$ python3 -q
>>> import numpy as np
>>> import numpy.linalg as la
>>> np.set_printoptions(precision=2, suppress=True, linewidth=120, sign=" ")
>>> tidy = lambda a: np.round(a, 2) + 0
>>> X = np.loadtxt("block6.csv", delimiter=",")
>>> print(X)
[[ -1.  -1.  -2.   2.]
 [  4.  -5.   2.  -3.]
 [  5.  -8.   4.  -2.]
 [  7.  -4.   6.  -5.]
 [ 12.  -1.   2.  -9.]
 [ 14.  -4.  -2.  -6.]
 [ 10.  -3.  -2. -10.]
 [ 13.   2.  -2.  -6.]
 [ 17.   5.  -1.  -5.]
 [ 15.  10.  -5. -10.]
 [ 18.  11. -10.  -9.]
 [ 19.  14. -10.  -9.]
 [ 17.  13. -10.  -7.]
 [ 15.  10. -14.  -2.]
 [ 11.   5. -17.   3.]
 [  6.   6. -14.   8.]
 [  9.   4. -19.  12.]
 [ 13.   0. -23.  14.]
 [ 16.   5. -20.  16.]
 [ 13.   1. -17.  13.]
 [ 14.   5. -12.  10.]
 [ 17.  10. -12.  14.]
 [ 20.  13. -11.  11.]
 [ 24.  11. -14.  13.]
 [ 27.  11.  -9.  11.]
 [ 24.  14. -13.   9.]
 [ 19.  12. -15.   9.]
 [ 19.  13. -14.   9.]
 [ 19.  18.  -9.   6.]]
>>> Ac = X - X.mean(axis=0)
>>> U, sig, Vh = la.svd(Ac, full_matrices=False)
>>> print(np.searchsorted(np.cumsum(sig ** 2) / (sig ** 2).sum(), 0.9) + 1)
3
>>> print(tidy(np.abs(Vh[-1])))
[ 0.63  0.68  0.33  0.2 ]
>>> print((np.sign(U[:, 0]) == np.sign(U[0, 0])).astype(int))
[ 1  1  1  1  1  1  1  1  1  1  1  1  1  0  0  0  0  0  0  0  0  0  0  0  0  0  0  0  0]
>>> print(tidy(Vh[0] * np.sign(Vh[0, np.abs(Vh[0]).argmax()])))
[ 0.33  0.4  -0.57  0.64]
>>> print(tidy(sig ** 2 / (sig ** 2).sum()))
[ 0.63  0.26  0.08  0.04]
>>> print(tidy(sig))
[ 63.16  40.48  22.37  15.65]
>>> F = np.loadtxt("dump.csv", delimiter=",")
>>> print(F)
[[ -1.  -1.  -1.  -1.  -1.  -1.  -1.  -1.  -1.  -1.]
 [ -1.  -2.  -2.  -2.  -2.  -2.  -2.  -2.  -2.  -2.]
 [ -1.  -2.  -3.  -3.  -3.  -3.  -3.  -3.  -3.  -3.]
 [ -1.  -2.  -3.  -4.  -4.  -4.  -4.  -4.  -4.  -4.]
 [ -1.  -2.  -3.  -4.  -5.  -5.  -5.  -5.  -5.  -5.]
 [ -1.  -2.  -3.  -4.  -5.  -6.  -6.  -6.  -6.  -6.]
 [ -1.  -2.  -3.  -4.  -5.  -6.  -7.  -7.  -7.  -7.]
 [ -1.  -2.  -3.  -4.  -5.  -6.  -7.  -8.  -8.  -8.]
 [ -1.  -2.  -3.  -4.  -5.  -6.  -7.  -8.  -9.  -9.]
 [ -1.  -2.  -3.  -4.  -5.  -6.  -7.  -8.  -9. -10.]]
>>> print(tidy(la.eigvalsh(F).min()))
-44.77
>>> print([round(float(la.det(F[:i, :i])), 2) + 0 for i in range(1, 11)])
[-1.0, 1.0, -1.0, 1.0, -1.0, 1.0, -1.0, 1.0, -1.0, 1.0]
>>> W1 = np.array([[2, 0],
...     [1, 2],
...     [0, 0],
...     [2, 2],
...     [2, 0],
...     [2, 2],
...     [1, 1],
...     [1, 2],
...     [1, 1],
...     [0, 2]])
>>> beta = np.array([-4, -3])
>>> hid = np.maximum(F @ W1 + beta, 0)
>>> print((hid > 0).mean(axis=0))
[ 0.  0.]
>>> print(la.matrix_rank(hid))
0
>>> basis = np.array([[9, 3], [9, -9]])
>>> print(W1 @ basis)
[[ 18   6]
 [ 27 -15]
 [  0   0]
 [ 36 -12]
 [ 18   6]
 [ 36 -12]
 [ 18  -6]
 [ 27 -15]
 [ 18  -6]
 [ 18 -18]]
>>> print(hid @ basis)
[[ 0.  0.]
 [ 0.  0.]
 [ 0.  0.]
 [ 0.  0.]
 [ 0.  0.]
 [ 0.  0.]
 [ 0.  0.]
 [ 0.  0.]
 [ 0.  0.]
 [ 0.  0.]]
>>> x = np.array([3, 3, 6, 2, 0, 0, 3, 6, 9, 1])
>>> h1 = np.maximum(F @ x, 0)
>>> print(np.maximum(F @ (3 * x), 0))
[ 0.  0.  0.  0.  0.  0.  0.  0.  0.  0.]
>>> print(np.maximum(F @ x, 0) - np.maximum(-F @ x, 0))
[ -33.  -63.  -90. -111. -130. -149. -168. -184. -194. -195.]
>>> print(np.tanh(F @ x))
[-1. -1. -1. -1. -1. -1. -1. -1. -1. -1.]
>>> r0 = np.array([3, 0, 3, 2, 1, 2])
>>> r1 = np.array([1, 2, 0, -3, -2])
>>> W0 = np.outer(r0, r1)
>>> print(W0)
[[ 3  6  0 -9 -6]
 [ 0  0  0  0  0]
 [ 3  6  0 -9 -6]
 [ 2  4  0 -6 -4]
 [ 1  2  0 -3 -2]
 [ 2  4  0 -6 -4]]
>>> print(np.abs(F).max())
10.0
>>> print(F.mean(axis=0))
[-1.  -1.9 -2.7 -3.4 -4.  -4.5 -4.9 -5.2 -5.4 -5.5]
>>> print(np.unravel_index(np.abs(F).argmax(), F.shape))
(np.int64(9), np.int64(9))
>>> F[:, 10]
Traceback (most recent call last):
  File "<python-input-38>", line 1, in <module>
    F[:, 10]
    ~^^^^^^^
IndexError: index 10 is out of bounds for axis 1 with size 10
>>> print(F.sum(axis=1))
[-10. -19. -27. -34. -40. -45. -49. -52. -54. -55.]
>>> print(tidy(la.svd(F, compute_uv=False)))
[ 44.77   5.05   1.87   1.     0.64   0.47   0.37   0.31   0.27   0.26]
>>> U, sig, Vh = la.svd(W0)
>>> print(np.argmax(sig[:-1] / (sig[1:] + 1e-6)) + 1)
1
>>> print(tidy(sig))
[ 22.05   0.     0.     0.     0.  ]
>>> B = U[:, :1] @ np.diag(sig[:1]) @ Vh[:1]
>>> print(tidy(la.norm(W0 - B) / la.norm(W0)))
0.0
>>> print(la.matrix_rank(W0, rtol=0.05))
1
>>> print(tidy(B))
[[ 3.  6.  0. -9. -6.]
 [ 0.  0.  0.  0.  0.]
 [ 3.  6.  0. -9. -6.]
 [ 2.  4.  0. -6. -4.]
 [ 1.  2.  0. -3. -2.]
 [ 2.  4.  0. -6. -4.]]
>>> r0 = np.array([-2, 1])
>>> print(np.polyval(r0, W0[1]))
[ 1  1  1  1  1]
>>> print(np.array([np.convolve(row, r0, "same") for row in W0]))
[[-6 -9  6 18  3]
 [ 0  0  0  0  0]
 [-6 -9  6 18  3]
 [-4 -6  4 12  2]
 [-2 -3  2  6  1]
 [-4 -6  4 12  2]]
>>> print(np.correlate(W0[1], W0[5], "full"))
[ 0  0  0  0  0  0  0  0  0]
>>> print(la.matrix_rank(W0, rtol=0.1))
1
>>> print(la.cond(W0) > 100)
True
>>> mat = np.loadtxt("m.csv", delimiter=",")
>>> print(mat)
[[-1.  3.  5. -2. -1.  5. -7.]
 [-4.  2.  9.  6.  2. -4.  6.]
 [ 8.  6. -9.  7. -5. -2.  5.]
 [ 2. -5.  2.  9. -2. -7.  4.]
 [ 6. -5. -4.  0. -9. -8. -2.]
 [-2.  1.  6.  3. -3.  1. -2.]
 [ 1.  6.  6.  9. -9. -2.  8.]]
>>> rng = np.random.default_rng(933)
>>> labels = rng.permutation(7)
>>> print(labels)
[ 2  6  1  4  5  0  3]
>>> B = mat[labels][:, labels]
>>> print(np.diag(B))
[-9.  8.  2. -9.  1. -1.  9.]
>>> print(tidy(np.sort(np.abs(la.eigvals(B)))))
[  2.35   5.15   5.15   6.26  10.57  15.02  17.42]
>>> print(np.trace(B))
1.0
>>> print(B)
[[-9.  5.  6. -5. -2.  8.  7.]
 [ 6.  8.  6. -9. -2.  1.  9.]
 [ 9.  6.  2.  2. -4. -4.  6.]
 [-4. -2. -5. -9. -8.  6.  0.]
 [ 6. -2.  1. -3.  1. -2.  3.]
 [ 5. -7.  3. -1.  5. -1. -2.]
 [ 2.  4. -5. -2. -7.  2.  9.]]
>>> print(np.allclose(B, mat))
False
>>> r0, r1 = B[2], B[6]
>>> print(r0 @ r0)
193.0
>>> p = (r0 @ r1) / (r0 @ r0) * r0
>>> print(tidy((r1 - p) @ r0))
0.0
>>> print(tidy(la.norm(r0 + r1) ** 2 + la.norm(r0 - r1) ** 2))
752.0
>>> print(tidy(p))
[ 4.76  3.17  1.06  1.06 -2.11 -2.11  3.17]
>>> B = mat[0, 0] * mat[1:] - np.outer(mat[1:, 0], mat[0])
>>> print(B)
[[  0.  10.  11. -14.  -6.  24. -34.]
 [  0. -30. -31.   9.  13. -38.  51.]
 [  0.  -1. -12.  -5.   4.  -3.  10.]
 [  0. -13. -26.  12.  15. -22.  44.]
 [  0.   5.   4.  -7.   1.   9. -12.]
 [  0.  -9. -11.  -7.  10.  -3.  -1.]]
>>> print(mat[:, 0] / mat[0, 0])
[ 1.  4. -8. -2. -6.  2. -1.]
>>> B = la.inv(mat)
>>> print(np.allclose(B, mat.T))
False
>>> print(tidy(la.slogdet(mat)[0]))
1.0
>>> x = np.array([5, 4, 3, 0, 1, 1, 3])
>>> y = mat @ x
>>> beta, lr = np.zeros(7), 1 / la.norm(mat, 2) ** 2
>>> for i in range(4):
...     beta -= lr * mat.T @ (mat @ beta - y)
...     if i % 1 == 0: print(i, round(la.norm(mat @ beta - y), 2))
... 
0 39.44
1 27.54
2 20.17
3 15.41
>>> print(tidy(la.cond(mat)))
26.71
>>> A = np.load("layer18.npy")
>>> print(A)
[[-5.96 -7.18 -6.96  8.88  9.08 -7.8   5.41]
 [-6.04 -7.05 -7.43  8.9   8.77 -7.75  6.19]
 [-5.75 -7.89 -6.63  9.1   9.18 -8.25  5.89]
 [-6.08 -7.08 -7.26  8.8   8.5  -8.24  6.03]
 [-5.99 -7.3  -7.6   9.2   9.23 -7.52  5.92]
 [-5.33 -7.45 -6.84  8.96  8.85 -8.1   5.88]
 [-6.23 -7.32 -7.39  8.82  8.92 -7.74  5.96]
 [-6.22 -6.89 -6.92  8.73  8.95 -7.6   6.04]
 [-6.22 -6.76 -7.13  8.16  8.9  -8.28  6.67]
 [-5.9  -7.36 -7.01  8.88  9.07 -7.87  6.21]
 [-6.28 -7.04 -6.99  9.33  9.03 -8.21  6.26]
 [ 6.05 -0.15 -8.62 -6.36  2.43 -4.06  5.29]
 [ 6.16 -0.33 -8.83 -6.52  1.74 -4.63  4.5 ]
 [ 5.73  0.45 -8.99 -6.07  2.23 -4.2   4.57]
 [ 5.19  0.18 -8.22 -6.08  2.07 -3.77  5.29]
 [ 5.72 -0.3  -8.74 -6.41  2.08 -4.33  4.63]
 [ 5.48  0.46 -9.08 -6.23  1.89 -4.16  4.63]
 [ 5.48 -0.39 -9.52 -5.86  1.84 -3.36  5.49]
 [ 6.01 -0.33 -8.67 -6.34  2.47 -3.98  4.39]
 [ 5.74  0.02 -8.97 -5.91  2.   -4.51  5.02]
 [ 6.11  0.17 -9.15 -5.37  2.03 -3.77  4.79]
 [ 6.04 -0.09 -9.   -6.09  2.46 -4.14  5.  ]
 [ 6.    6.88 -9.31 -5.14 -5.78  0.84 -5.79]
 [ 5.66  6.4  -9.14 -5.04 -6.02  0.56 -4.74]
 [ 5.97  7.21 -9.62 -5.19 -5.84  0.55 -4.76]
 [ 6.34  7.07 -8.56 -4.77 -5.63  1.36 -5.51]
 [ 5.96  6.88 -8.64 -5.3  -5.76  0.91 -4.78]
 [ 6.03  7.3  -9.01 -4.71 -6.18  1.22 -5.02]
 [ 6.05  7.19 -9.32 -5.37 -5.76  1.11 -4.99]
 [ 5.23  6.63 -8.88 -5.11 -6.05  1.03 -4.87]
 [ 6.43  6.94 -9.16 -5.5  -5.34  1.55 -4.6 ]
 [ 5.97  7.24 -8.94 -4.97 -6.01  0.91 -5.23]
 [ 5.98  6.64 -9.69 -4.82 -5.89  0.87 -5.04]]
>>> x = np.array([-1, -1, 0, -2, -2, -2, -1])
>>> y = A @ x
>>> print(tidy(la.lstsq(A, y)[0]))
[-1. -1.  0. -2. -2. -2. -1.]
>>> print(tidy(la.solve(A.T @ A, A.T @ y)))
[-1. -1.  0. -2. -2. -2. -1.]
>>> y = y + 0.3 * rng.normal(size=33)
>>> print(tidy(y))
[-12.35 -12.9  -12.   -11.24 -14.28 -12.32 -12.59 -12.68 -11.24 -12.44 -13.32   4.8    8.45   4.99   4.78   7.39   6.9
   4.45   5.59   5.57   3.63   4.78  13.52  13.72  12.13  10.3   12.34  11.65  11.29  13.63  10.26  12.96  12.61]
>>> beta, *_ = la.lstsq(A, y)
>>> print(tidy(beta))
[-0.82 -1.17 -0.09 -1.86 -2.01 -1.78 -1.  ]
>>> print([round(float(la.norm(la.solve(A.T @ A + lam * np.eye(7), A.T @ y))), 2) for lam in (0, 1, 10, 100)])
[3.7, 2.83, 1.21, 0.84]
>>> print(tidy(A.T @ (y - A @ beta)))
[ 0.  0.  0.  0.  0.  0.  0.]
